In [1]: import numpy as np

In [2]: from numpy import linalg as LA

In [3]: np.set_printoptions(precision=2, suppress=True, linewidth=200)

In [4]: tidy = lambda a: np.round(a, 2) + 0

In [5]: arr = np.load("layer0.npy")

In [6]: arr
Out[6]: 
array([[ 0.8, -0.9],
       [-0.5, -0.1]])

In [7]: u = np.array([-5, -2])

In [8]: other = arr + np.outer(u, np.eye(2)[0])

In [9]: LA.matrix_rank(LA.inv(other) - LA.inv(arr), tol=1e-8)
Out[9]: np.int64(1)

In [10]: tidy(LA.det(other) / LA.det(arr)), tidy(1 + LA.solve(arr, u)[0])
Out[10]: (np.float64(3.45), np.float64(3.45))

In [11]: LA.matrix_rank(other - arr)
Out[11]: np.int64(1)

In [12]: q, _ = LA.qr(np.array([[0.8, -0.3, 0.6, 1.3],
    ...:     [0.0, -0.4, -0.7, -1.1],
    ...:     [1.1, -1.3, 1.4, -0.8],
    ...:     [0.8, 0.3, 2.2, -2.2]]))

In [13]: mat = 2 * q

In [14]: tidy(mat)
Out[14]: 
array([[-1.01,  0.29,  1.61, -0.54],
       [ 0.  , -0.73,  0.7 ,  1.72],
       [-1.39, -1.22, -0.73, -0.21],
       [-1.01,  1.38, -0.61,  0.83]])

In [15]: other = np.array([[1, 3, -4], [-2, -5, 2], [-5, -3, 4], [5, 0, -4]])

In [16]: tidy(np.einsum("ij,ij->i", mat, mat))
Out[16]: array([4., 4., 4., 4.])

In [17]: LA.matrix_rank(np.vstack([mat, other.T]))
Out[17]: np.int64(4)

In [18]: np.vstack([mat, other.T]).shape
Out[18]: (7, 4)

In [19]: LA.matrix_rank(mat @ other)
Out[19]: np.int64(3)

In [20]: tidy(np.einsum("ik,kj->ij", mat, other))
Out[20]: 
array([[-12.34,  -9.33,  13.23],
       [  6.56,   1.53,  -5.54],
       [  3.61,   4.08,   1.09],
       [  3.43,  -8.12,   1.05]])

In [21]: tidy(np.einsum("ik,kj->ji", mat, other))
Out[21]: 
array([[-12.34,   6.56,   3.61,   3.43],
       [ -9.33,   1.53,   4.08,  -8.12],
       [ 13.23,  -5.54,   1.09,   1.05]])

In [22]: tidy(other.T @ mat.T)
Out[22]: 
array([[-12.34,   6.56,   3.61,   3.43],
       [ -9.33,   1.53,   4.08,  -8.12],
       [ 13.23,  -5.54,   1.09,   1.05]])
